$ python -q
>>> import numpy as np
>>> from numpy import linalg as LA
>>> np.set_printoptions(suppress=True, linewidth=140)
>>> def rnd(a):
...     return np.round(a, 2) + 0
... 
>>> arr = np.loadtxt("test5.csv", delimiter=",")
>>> arr
array([[ -3.,  -1.,   3.,   3.,  -2.,   3.],
       [ -4.,  -3.,   2.,   3.,  -2.,   5.],
       [ -2.,  -4.,   1.,   3.,   0.,   2.],
       [ -5.,  -3.,  -1.,   1.,   3.,   3.],
       [ -3.,  -2.,   0.,   0.,   4.,   5.],
       [ -3.,   1.,   1.,   3.,   2.,   3.],
       [ -1.,   0.,   0.,   0.,   1.,   4.],
       [ -4.,   0.,   1.,   1.,   1.,   3.],
       [ -7.,  -1.,   4.,  -1.,   1.,   3.],
       [ -8.,  -2.,   6.,   2.,   3.,   5.],
       [ -8.,  -1.,   3.,   3.,   2.,   2.],
       [ -8.,  -1.,   5.,   2.,   0.,   4.],
       [-11.,  -3.,   4.,   3.,   3.,   3.],
       [ -8.,  -2.,   7.,   2.,   6.,   2.],
       [ -6.,   1.,  10.,   2.,   9.,   2.],
       [ -9.,   2.,  13.,   4.,   8.,  -1.],
       [-12.,   5.,  14.,   5.,  11.,   1.],
       [ -9.,   2.,  15.,   6.,  12.,   0.],
       [-11.,   5.,  17.,   8.,  14.,  -1.],
       [-11.,   4.,  14.,   5.,  12.,  -4.],
       [ -8.,   1.,  17.,   4.,  13.,  -4.],
       [ -5.,  -2.,  14.,   5.,  16.,  -2.],
       [ -8.,  -5.,  17.,   4.,  13.,   0.],
       [-10.,  -5.,  20.,   6.,  16.,   1.],
       [ -8.,  -5.,  19.,   6.,  16.,   1.],
       [ -5.,  -2.,  16.,   5.,  16.,   3.],
       [ -8.,  -3.,  14.,   7.,  17.,   6.],
       [ -9.,  -2.,  14.,  10.,  14.,   5.],
       [-11.,   1.,  11.,  12.,  17.,   6.],
       [ -9.,   3.,  12.,   9.,  19.,   9.],
       [-12.,   4.,  13.,   8.,  16.,   9.],
       [-13.,   5.,  11.,   7.,  17.,  10.],
       [-14.,   8.,   8.,   7.,  20.,  11.],
       [-17.,   8.,   6.,   6.,  23.,  13.],
       [-19.,   8.,   8.,   8.,  24.,  10.]])
>>> d = LA.norm(arr[:, None] - arr[None], axis=-1)
>>> rnd(d[:5, :5])
array([[0.  , 3.16, 4.36, 7.28, 7.68],
       [3.16, 0.  , 4.36, 6.56, 7.14],
       [4.36, 4.36, 0.  , 5.29, 6.32],
       [7.28, 6.56, 5.29, 0.  , 3.46],
       [7.68, 7.14, 6.32, 3.46, 0.  ]])
>>> U, sv = LA.svd(arr)
Traceback (most recent call last):
  File "<python-input-8>", line 1, in <module>
    U, sv = LA.svd(arr)
    ^^^^^
ValueError: too many values to unpack (expected 2)
>>> U, sv, Vh = LA.svd(arr, full_matrices=False)
>>> rnd(sv)
array([114.21,  33.8 ,  20.08,  17.27,  10.41,   8.41])
>>> np.abs(U[:, 0]).round(6).argmax()
np.int64(34)
>>> rnd(np.cumsum(sv ** 2) / np.sum(sv ** 2))
array([0.87, 0.94, 0.97, 0.99, 1.  , 1.  ])
>>> rnd(U.T @ U)
array([[1., 0., 0., 0., 0., 0.],
       [0., 1., 0., 0., 0., 0.],
       [0., 0., 1., 0., 0., 0.],
       [0., 0., 0., 1., 0., 0.],
       [0., 0., 0., 0., 1., 0.],
       [0., 0., 0., 0., 0., 1.]])
>>> rnd(sv / sv[0])
array([1.  , 0.3 , 0.18, 0.15, 0.09, 0.07])
>>> rnd(Vh @ Vh.T)
array([[1., 0., 0., 0., 0., 0.],
       [0., 1., 0., 0., 0., 0.],
       [0., 0., 1., 0., 0., 0.],
       [0., 0., 0., 1., 0., 0.],
       [0., 0., 0., 0., 1., 0.],
       [0., 0., 0., 0., 0., 1.]])
>>> m1 = np.loadtxt("m.csv", delimiter=",")
>>> m1
array([[ 0.,  0.,  0.,  0.,  0.,  0.,  0.,  0.,  0.,  0.,  0.,  2.],
       [ 0.,  0.,  0.,  0.,  0.,  0.,  0.,  0.,  0.,  0.,  1.,  0.],
       [ 0.,  1.,  0.,  0.,  0.,  0.,  0.,  0.,  0.,  0.,  0.,  0.],
       [-3.,  0.,  0.,  0.,  0.,  0.,  0.,  0.,  0.,  0.,  0.,  0.],
       [ 0.,  0.,  0.,  0.,  3.,  0.,  0.,  0.,  0.,  0.,  0.,  0.],
       [ 0.,  0.,  0.,  0.,  0.,  0.,  0.,  0.,  0.,  0.,  0.,  0.],
       [ 0.,  0.,  0.,  0.,  0.,  0., -3.,  0.,  0.,  0.,  0.,  0.],
       [ 0.,  0.,  0.,  0.,  0., -3.,  0.,  0.,  0.,  0.,  0.,  0.],
       [ 0.,  0.,  0.,  0.,  0.,  0.,  0.,  0.,  0.,  1.,  0.,  0.],
       [ 0.,  0.,  0.,  0.,  0.,  0.,  0., -2.,  0.,  0.,  0.,  0.],
       [ 0.,  0.,  0.,  0.,  0.,  0.,  0.,  0.,  1.,  0.,  0.,  0.],
       [ 0.,  0., -1.,  0.,  0.,  0.,  0.,  0.,  0.,  0.,  0.,  0.]])
>>> rk = LA.matrix_rank(m1)
>>> rk
np.int64(11)
>>> N = LA.svd(m1)[2][rk:].T
>>> [int(LA.matrix_rank(m1[:, :j + 1])) for j in range(12)]
[1, 2, 3, 3, 4, 5, 6, 7, 8, 9, 10, 11]
>>> [int(LA.matrix_rank(m1[:i])) for i in range(1, len(m1) + 1)]
[1, 2, 3, 4, 5, 5, 6, 7, 8, 9, 10, 11]
>>> m1 @ N
array([[0.],
       [0.],
       [0.],
       [0.],
       [0.],
       [0.],
       [0.],
       [0.],
       [0.],
       [0.],
       [0.],
       [0.]])
>>> rnd(LA.norm(m1, axis=0))
array([3., 1., 1., 0., 3., 3., 3., 2., 1., 1., 1., 2.])
>>> m1[:, 9] @ m1[:, 1]
np.float64(0.0)
>>> m1 @ m1.T
array([[4., 0., 0., 0., 0., 0., 0., 0., 0., 0., 0., 0.],
       [0., 1., 0., 0., 0., 0., 0., 0., 0., 0., 0., 0.],
       [0., 0., 1., 0., 0., 0., 0., 0., 0., 0., 0., 0.],
       [0., 0., 0., 9., 0., 0., 0., 0., 0., 0., 0., 0.],
       [0., 0., 0., 0., 9., 0., 0., 0., 0., 0., 0., 0.],
       [0., 0., 0., 0., 0., 0., 0., 0., 0., 0., 0., 0.],
       [0., 0., 0., 0., 0., 0., 9., 0., 0., 0., 0., 0.],
       [0., 0., 0., 0., 0., 0., 0., 9., 0., 0., 0., 0.],
       [0., 0., 0., 0., 0., 0., 0., 0., 1., 0., 0., 0.],
       [0., 0., 0., 0., 0., 0., 0., 0., 0., 4., 0., 0.],
       [0., 0., 0., 0., 0., 0., 0., 0., 0., 0., 1., 0.],
       [0., 0., 0., 0., 0., 0., 0., 0., 0., 0., 0., 1.]])
>>> U, sv, Vh = LA.svd(m1)
>>> evecs = Vh[:(sv > 1e-8).sum()]
>>> rng = np.random.default_rng(86790)
>>> x0 = m1[7] + 3 * m1[6] + rng.integers(2) * np.eye(12)[2]
>>> x0
array([ 0.,  0.,  0.,  0.,  0., -3., -9.,  0.,  0.,  0.,  0.,  0.])
>>> evecs.T @ evecs
array([[1., 0., 0., 0., 0., 0., 0., 0., 0., 0., 0., 0.],
       [0., 1., 0., 0., 0., 0., 0., 0., 0., 0., 0., 0.],
       [0., 0., 1., 0., 0., 0., 0., 0., 0., 0., 0., 0.],
       [0., 0., 0., 0., 0., 0., 0., 0., 0., 0., 0., 0.],
       [0., 0., 0., 0., 1., 0., 0., 0., 0., 0., 0., 0.],
       [0., 0., 0., 0., 0., 1., 0., 0., 0., 0., 0., 0.],
       [0., 0., 0., 0., 0., 0., 1., 0., 0., 0., 0., 0.],
       [0., 0., 0., 0., 0., 0., 0., 1., 0., 0., 0., 0.],
       [0., 0., 0., 0., 0., 0., 0., 0., 1., 0., 0., 0.],
       [0., 0., 0., 0., 0., 0., 0., 0., 0., 1., 0., 0.],
       [0., 0., 0., 0., 0., 0., 0., 0., 0., 0., 1., 0.],
       [0., 0., 0., 0., 0., 0., 0., 0., 0., 0., 0., 1.]])
>>> rnd(LA.norm(x0 - evecs.T @ evecs @ x0))
np.float64(0.0)
>>> LA.matrix_rank(np.vstack([m1, x0]))
np.int64(11)
>>> LA.matrix_rank(m1, rtol=0.1)
np.int64(11)
>>> [round(float(x), 2) for x in LA.svd(m1, compute_uv=False)[:3]]
[3.0, 3.0, 3.0]
>>> rnd(LA.norm(m1, 2) / LA.norm(m1))
np.float64(0.43)
>>> def softmax(z):
...     e = np.exp(z - z.max(axis=-1, keepdims=True))
...     return e / e.sum(axis=-1, keepdims=True)
... 
>>> rnd(softmax(m1).sum(axis=1))
array([1., 1., 1., 1., 1., 1., 1., 1., 1., 1., 1., 1.])
>>> rnd(softmax(m1[3]))
array([0.  , 0.09, 0.09, 0.09, 0.09, 0.09, 0.09, 0.09, 0.09, 0.09, 0.09, 0.09])
>>> scores = m1 @ m1.T / np.sqrt(12)
>>> rnd(softmax(scores)[3] @ m1)
array([-1.65,  0.04, -0.04,  0.  ,  0.12, -0.12, -0.12, -0.08,  0.04,  0.04,  0.04,  0.08])
>>> X = np.array([[-18, -27, -4, -6],
...     [0, -54, 0, -12],
...     [-6, -9, -10, -15],
...     [0, -18, 0, -30]])
>>> x0 = np.array([-5, -6, 7, 2])
>>> h1 = np.maximum(X @ x0, 0)
>>> rnd(np.tanh(X @ x0))
array([ 1.,  1., -1.,  1.])
>>> np.maximum(X @ (3 * x0), 0)
array([636, 900,   0, 144])
>>> X * (h1 > 1e-9)[:, None]
array([[-18, -27,  -4,  -6],
       [  0, -54,   0, -12],
       [  0,   0,   0,   0],
       [  0, -18,   0, -30]])
>>> evals, evecs = LA.eig(X)
>>> rnd(np.prod(evals))
np.float64(219024.0)
>>> rnd(np.sort(LA.eigvals(X @ X)))
array([  58.91,  413.09,  530.21, 3717.79])
>>> rnd(np.sort(LA.eigvals(X.T)))
array([-60.97, -23.03, -20.32,  -7.68])
>>> mat = np.load("layer6.npy")
>>> mat
array([[ 4,  0, -9,  0,  2,  0,  0],
       [ 0,  0, -3, -3,  0,  0,  0],
       [ 0,  0,  0,  0,  5, -9,  0],
       [ 0, -4,  0,  0,  0,  0,  0],
       [ 0,  0, -1,  3,  0,  0,  5],
       [ 0,  5,  0,  2,  0,  0,  4],
       [ 0, -9, -3, -1, -6, -4,  0]])
>>> z = rng.permutation(7)
>>> z
array([1, 4, 6, 0, 3, 5, 2])
>>> out = mat[z][:, z]
>>> rnd(LA.det(out)), rnd(LA.det(mat[z]))
(np.float64(-21312.0), np.float64(-21312.0))
>>> out = mat + rng.integers(-2, 3, (7, 6)) @ rng.integers(-2, 3, (6, 7))
>>> out
array([[  9,  -5, -16, -12,   3,   2,  14],
       [ -7,  -2,  -1,  -9,  -4,   4,  -5],
       [ -4,   0,   2,   0,   5,  -7,  -8],
       [  7,  -8,  -3, -12,   2,   4,   4],
       [ -3,  -1,  -5,   1,   9,   0,   6],
       [  7,   5,   6,   0,  -3,   0,   0],
       [  4,  -9,  -3,   9,  -8,  -7,  -5]])
>>> rnd(LA.svd(out - mat, compute_uv=False))
array([27.92, 15.53, 13.99,  8.55,  4.96,  1.43,  0.  ])
>>> r0, r1 = mat[0], mat[4]
>>> r0 @ r0
np.int64(101)
>>> r0 @ r1
np.int64(9)
>>> pr = (r0 @ r1) / (r0 @ r0) * r0
>>> rnd(r1 - pr)
array([-0.36,  0.  , -0.2 ,  3.  , -0.18,  0.  ,  5.  ])
>>> rnd(LA.norm(r0 + r1) ** 2 + LA.norm(r0 - r1) ** 2)
np.float64(272.0)
>>> rnd(pr)
array([ 0.36,  0.  , -0.8 ,  0.  ,  0.18,  0.  ,  0.  ])
>>> rnd((r1 - pr) @ r0)
np.float64(0.0)
>>> LA.matrix_rank(np.outer(r0, r1))
np.int64(1)
>>> data = np.loadtxt("mat.csv", delimiter=",")
>>> data
array([[ 34.,  -6.,  12., -19.,  -6.,   8.,  -8.,  -5.,  -2.,   5.,  -1., -14.,   9.,   7., -16.,  17.],
       [ -6.,  55.,   7.,  -6., -18.,   0.,   3.,  24.,  12.,  13.,  20.,  -9.,   7.,  -9.,  -4.,   4.],
       [ 12.,   7.,  55., -13., -36.,  11., -13., -24.,  -1.,  -9.,   0., -12.,   6.,  -2.,  -7.,  35.],
       [-19.,  -6., -13.,  63.,   3., -15.,   8.,  -7., -12.,  32., -11., -13., -15.,   6.,  25.,  13.],
       [ -6., -18., -36.,   3.,  77., -12.,  37.,  26., -14.,   1.,  13.,  26.,  21.,   4., -27., -27.],
       [  8.,   0.,  11., -15., -12.,  19.,  -6.,  -9.,  -5., -16.,  -7.,  -2.,   5.,  -3.,  -1.,   3.],
       [ -8.,   3., -13.,   8.,  37.,  -6.,  38.,  26., -15.,   7.,   8.,  10.,  16.,  14.,  -5.,  -7.],
       [ -5.,  24., -24.,  -7.,  26.,  -9.,  26.,  52.,   0.,  12.,  15.,   9.,  24.,   3., -15., -16.],
       [ -2.,  12.,  -1., -12., -14.,  -5., -15.,   0.,  56., -15.,  22., -22.,   6., -27., -16.,   7.],
       [  5.,  13.,  -9.,  32.,   1., -16.,   7.,  12., -15.,  55.,  -1., -11.,  -5.,  10.,  12.,  14.],
       [ -1.,  20.,   0., -11.,  13.,  -7.,   8.,  15.,  22.,  -1.,  46.,  14.,  20.,   1., -27.,   7.],
       [-14.,  -9., -12., -13.,  26.,  -2.,  10.,   9., -22., -11.,  14.,  61.,   1.,  27.,  -4., -27.],
       [  9.,   7.,   6., -15.,  21.,   5.,  16.,  24.,   6.,  -5.,  20.,   1.,  50.,  -1., -36.,   2.],
       [  7.,  -9.,  -2.,   6.,   4.,  -3.,  14.,   3., -27.,  10.,   1.,  27.,  -1.,  55.,  11.,  -4.],
       [-16.,  -4.,  -7.,  25., -27.,  -1.,  -5., -15., -16.,  12., -27.,  -4., -36.,  11.,  50.,  -7.],
       [ 17.,   4.,  35.,  13., -27.,   3.,  -7., -16.,   7.,  14.,   7., -27.,   2.,  -4.,  -7.,  54.]])
>>> LA.cond(data) > 100
np.True_
>>> rnd(LA.norm(data, 2) / LA.norm(data))
np.float64(0.63)
